% python3 -q
>>> import numpy as np
>>> from numpy import linalg as LA
>>> np.set_printoptions(precision=1, suppress=True, linewidth=100, floatmode="fixed")
>>> rd = lambda a: np.round(a, 1) + 0
>>> F = np.load("m.npy")
>>> F
array([[ -2.0,  -5.0,  -1.0,  -3.0],
       [  6.0,  11.0,   0.0,   6.0],
       [  2.0,   1.0,  -2.0,   0.0],
       [ -8.0, -13.0,   1.0,  -7.0]])
>>> Uu, sig, VT = LA.svd(F)
>>> np.argmax(sig[:-1] / (sig[1:] + 1e-6)) + 1
np.int64(3)
>>> rd(sig)
array([22.7,  3.0,  0.1,  0.0])
>>> other = Uu[:, :3] @ np.diag(sig[:3]) @ VT[:3]
>>> LA.matrix_rank(F, rtol=0.05)
np.int64(2)
>>> rd(np.abs(F - other).max())
np.float64(0.0)
>>> rd(LA.norm(F - other, 2)), rd(sig[3])
(np.float64(0.0), np.float64(0.0))
>>> rd(LA.norm(F - other) / LA.norm(F))
np.float64(0.0)
>>> LA.matrix_rank(other)
np.int64(3)
>>> np.allclose(F[:-1].T @ LA.lstsq(F[:-1].T, F[-1])[0], F[-1])
False
>>> rd(np.trace(LA.pinv(F) @ F))
np.float64(3.0)
>>> E = np.vander(np.arange(4) - 2, 4, increasing=True)
>>> E
array([[ 1, -2,  4, -8],
       [ 1, -1,  1, -1],
       [ 1,  0,  0,  0],
       [ 1,  1,  1,  1]])
>>> # row 0 dominates
>>> Q = E.astype(float).copy()
>>> for j in range(4):
...     Q[:, j] -= Q[:, :j] @ (Q[:, :j].T @ Q[:, j])
...     Q[:, j] /= LA.norm(Q[:, j])
... 
>>> rd(Q.T @ Q)
array([[1.0, 0.0, 0.0, 0.0],
       [0.0, 1.0, 0.0, 0.0],
       [0.0, 0.0, 1.0, 0.0],
       [0.0, 0.0, 0.0, 1.0]])
>>> rd(Q)
array([[ 0.5, -0.7,  0.5, -0.2],
       [ 0.5, -0.2, -0.5,  0.7],
       [ 0.5,  0.2, -0.5, -0.7],
       [ 0.5,  0.7,  0.5,  0.2]])
>>> mat = np.loadtxt("layer3.csv", delimiter=",")
>>> mat
array([[ 1.0, -1.0,  1.0, -1.0],
       [ 1.0,  0.0,  0.0,  0.0],
       [ 1.0,  1.0,  1.0,  1.0],
       [ 1.0,  2.0,  4.0,  8.0],
       [ 1.0,  3.0,  9.0, 27.0]])
>>> Q, R = LA.qr(E)
>>> rd(Q)
array([[-0.5, -0.7,  0.5, -0.2],
       [-0.5, -0.2, -0.5,  0.7],
       [-0.5,  0.2, -0.5, -0.7],
       [-0.5,  0.7,  0.5,  0.2]])
>>> rd(Q @ R)
array([[ 1.0, -2.0,  4.0, -8.0],
       [ 1.0, -1.0,  1.0, -1.0],
       [ 1.0,  0.0,  0.0,  0.0],
       [ 1.0,  1.0,  1.0,  1.0]])
>>> np.allclose(R.T @ R, E.T @ E)
True
>>> rd(R)
array([[-2.0,  1.0, -3.0,  4.0],
       [ 0.0,  2.2, -2.2,  6.3],
       [ 0.0,  0.0,  2.0, -3.0],
       [ 0.0,  0.0,  0.0,  1.3]])
>>> r0 = np.array([0, -3, -3])
>>> np.polyval(r0, mat[0])
array([-6.0,  0.0, -6.0,  0.0])
>>> np.array([np.convolve(row, r0, "same") for row in mat])
array([[  -3.0,    0.0,    0.0,    0.0],
       [  -3.0,   -3.0,    0.0,    0.0],
       [  -3.0,   -6.0,   -6.0,   -6.0],
       [  -3.0,   -9.0,  -18.0,  -36.0],
       [  -3.0,  -12.0,  -36.0, -108.0]])
>>> np.convolve(mat[0], r0)
array([ 0.0, -3.0,  0.0,  0.0,  0.0,  3.0])
>>> np.correlate(mat[0], mat[1], "full")
array([ 0.0,  0.0,  0.0,  1.0, -1.0,  1.0, -1.0])
>>> x = np.array([2, 8, 2, 4])
>>> (mat @ x).argmax()
np.int64(4)
>>> LA.norm(mat @ x) <= LA.norm(mat, 2) * LA.norm(x) + 1e-9
np.True_
>>> mat @ (2 * x)
array([-16.0,   4.0,  32.0, 116.0, 304.0])
>>> Uu, sig, VT = LA.svd(mat)
>>> np.argmax(sig[:-1] / (sig[1:] + 1e-6)) + 1
np.int64(1)
>>> rd(sig)
array([30.1,  2.5,  1.6,  0.9])
>>> other = Uu[:, :1] @ np.diag(sig[:1]) @ VT[:1]
>>> rd(LA.norm(mat - other) / LA.norm(mat))
np.float64(0.1)
>>> LA.matrix_rank(mat, rtol=0.05)
np.int64(3)
>>> rd(other)
array([[ 0.0, -0.1, -0.2, -0.6],
       [ 0.0,  0.0,  0.0,  0.0],
       [ 0.1,  0.2,  0.5,  1.3],
       [ 0.4,  1.1,  3.0,  8.5],
       [ 1.2,  3.4,  9.3, 26.8]])
>>> rank = LA.matrix_rank(other)
>>> rank
np.int64(1)
>>> ns = LA.svd(other)[2][rank:].T
>>> rd(other @ ns)
array([[0.0, 0.0, 0.0],
       [0.0, 0.0, 0.0],
       [0.0, 0.0, 0.0],
       [0.0, 0.0, 0.0],
       [0.0, 0.0, 0.0]])
>>> [int(LA.matrix_rank(other[:i])) for i in range(1, len(other) + 1)]
[1, 1, 1, 1, 1]
>>> M = np.loadtxt("mat.csv", delimiter=",")
>>> M
array([[-5.0, -4.2, -5.6, -2.4],
       [ 3.1, -0.9,  2.9,  7.0],
       [ 4.7,  1.1, -0.2,  7.3],
       [ 2.9,  2.0,  0.5,  6.9],
       [ 4.1,  0.5,  1.0,  6.3],
       [ 1.6, -2.1,  0.9,  5.5],
       [-6.6, -4.3, -3.4, -2.6],
       [-6.6, -5.1, -4.9, -2.2],
       [ 2.1, -0.5,  0.6,  6.0],
       [ 3.5,  0.7,  0.4,  6.6]])
>>> other = np.c_[M[:, :3] @ np.array([[2, 3, 3], [0, -2, -3], [0, 1, -2]]), np.array([2, 2, 2, 2, 4, 0, 1, 2, 2, 5])]
>>> rd(other)
array([[-10.0, -12.2,   8.8,   2.0],
       [  6.2,  14.0,   6.2,   2.0],
       [  9.4,  11.7,  11.2,   2.0],
       [  5.8,   5.2,   1.7,   2.0],
       [  8.2,  12.3,   8.8,   4.0],
       [  3.2,   9.9,   9.3,   0.0],
       [-13.2, -14.6,  -0.1,   1.0],
       [-13.2, -14.5,   5.3,   2.0],
       [  4.2,   7.9,   6.6,   2.0],
       [  7.0,   9.5,   7.6,   5.0]])
>>> rd(LA.norm(other - M @ LA.lstsq(M, other)[0], axis=0))
array([0.0, 0.0, 0.0, 3.9])
>>> LA.matrix_rank(np.c_[M, other])
np.int64(5)
>>> rd(LA.norm(LA.qr(M)[0].T @ other, axis=0) ** 2 / ((other ** 2).sum(axis=0) + 1e-12))
array([1.0, 1.0, 1.0, 0.8])
>>> X = np.array([[1, 0, 0], [0, 0, 1], [0, 1, 0]])
>>> r0 = np.array([-8, 1, -9])
>>> other = X + np.outer(r0, np.eye(3)[0])
>>> rd(LA.det(other) / LA.det(X)), rd(1 + LA.solve(X, r0)[0])
(np.float64(-7.0), np.float64(-7.0))
>>> LA.matrix_rank(other - X)
np.int64(1)
>>> arr = np.load("block8.npy")
>>> arr
array([[ -0.1,  -0.9,  -0.8,   1.9,  12.0],
       [  0.7,  -0.6,  -0.3,   0.7, -10.0],
       [ -1.4,  -0.2,  -1.0,   0.6,  22.0],
       [ -0.3,  -0.2,  -1.4,   0.8,  10.0],
       [ -0.5,  -1.6,   0.3,   1.3,   6.0]])
>>> r0 = np.array([0, 0, 2])
>>> np.convolve(arr[4], r0)
array([ 0.0,  0.0, -1.0, -3.2,  0.6,  2.6, 12.0])
>>> blk = np.stack([arr, 4 * arr, arr[::-1]])
>>> blk.sum(axis=0)
array([[ -1.0,  -6.1,  -3.7,  10.8,  66.0],
       [  3.2,  -3.2,  -2.9,   4.3, -40.0],
       [ -8.4,  -1.2,  -6.0,   3.6, 132.0],
       [ -0.8,  -1.6,  -7.3,   4.7,  40.0],
       [ -2.6,  -8.9,   0.7,   8.4,  42.0]])
>>> LA.matrix_rank(blk.reshape(3, -1))
np.int64(2)
>>> (blk @ arr.T).shape
(3, 5, 5)
>>> gram = arr.T @ arr
>>> rd(np.diag(gram))
array([  2.8,   3.8,   3.8,   6.8, 864.0])
>>> rd(LA.eigvalsh(gram)[::-1])
array([871.1,   7.5,   2.2,   0.3,   0.0])
>>> LA.matrix_rank(gram)
np.int64(5)
>>> data = np.array([[-2, 0, 0], [0, 2, 0], [0, 0, -1]])
>>> r0 = np.array([0, 2, 3])
>>> other = data + np.outer(r0, np.eye(3)[2])
>>> other
array([[-2.0,  0.0,  0.0],
       [ 0.0,  2.0,  2.0],
       [ 0.0,  0.0,  2.0]])
>>> Uu, sig, VT = LA.svd(data, full_matrices=False)
>>> rd(np.cumsum(sig ** 2) / np.sum(sig ** 2))
array([0.4, 0.9, 1.0])
>>> VT @ VT.T
array([[1.0, 0.0, 0.0],
       [0.0, 1.0, 0.0],
       [0.0, 0.0, 1.0]])
>>> np.allclose(Uu * sig @ VT, data)
True
>>> (sig > 1e-8).sum()
np.int64(3)
>>> sig
array([2.0, 2.0, 1.0])
>>> sig / sig[0]
array([1.0, 1.0, 0.5])
>>> W0 = np.load("w.npy")
>>> W0
array([[1, 2, 0, 0, 1],
       [0, 2, 0, 0, 0]])
>>> gram = W0.T @ W0
>>> np.diag(gram)
array([1, 8, 0, 0, 1])
>>> (W0 @ W0.T).shape
(2, 2)
>>> gram
array([[1, 2, 0, 0, 1],
       [2, 8, 0, 0, 2],
       [0, 0, 0, 0, 0],
       [0, 0, 0, 0, 0],
       [1, 2, 0, 0, 1]])
>>> blk = np.stack([W0, -2 * W0, W0[::-1]])
>>> LA.matrix_rank(blk)
array([2, 2, 2])
>>> blk.shape
(3, 2, 5)
>>> blk.sum(axis=0)
array([[-1,  0,  0,  0, -1],
       [ 1,  0,  0,  0,  1]])
>>> Uu, sig, VT = LA.svd(W0, full_matrices=False)
>>> rd(sig / sig[0])
array([1.0, 0.3])
>>> rd(np.sqrt((sig ** 2).sum())), rd(LA.norm(W0))
(np.float64(3.2), np.float64(3.2))
>>> rd(Uu.T @ Uu)
array([[1.0, 0.0],
       [0.0, 1.0]])
>>> rd(sig)
array([3.0, 0.9])
>>> rd(np.cumsum(sig ** 2) / np.sum(sig ** 2))
array([0.9, 1.0])
>>> (sig > 1e-8).sum()
np.int64(2)
>>> rd(VT @ VT.T)
array([[1.0, 0.0],
       [0.0, 1.0]])
>>> np.allclose(Uu * sig @ VT, W0)
True
>>> np.abs(Uu[:, 0]).round(6).argmax()
np.int64(0)
>>> D = LA.norm(M[:, None] - M[None], axis=-1)
>>> rd(LA.norm(M, axis=1))
array([8.9, 8.2, 8.8, 7.8, 7.6, 6.2, 9.0, 9.9, 6.4, 7.5])
>>> D[0].round(6).argsort(kind="stable")[:4]
array([0, 7, 6, 5])
>>> D.mean(axis=1).argmax()
np.int64(7)
>>> rd(LA.norm(M - M.mean(axis=0), axis=1))
array([10.0,  5.6,  6.1,  5.3,  5.1,  2.8, 10.3, 10.8,  3.2,  4.8])
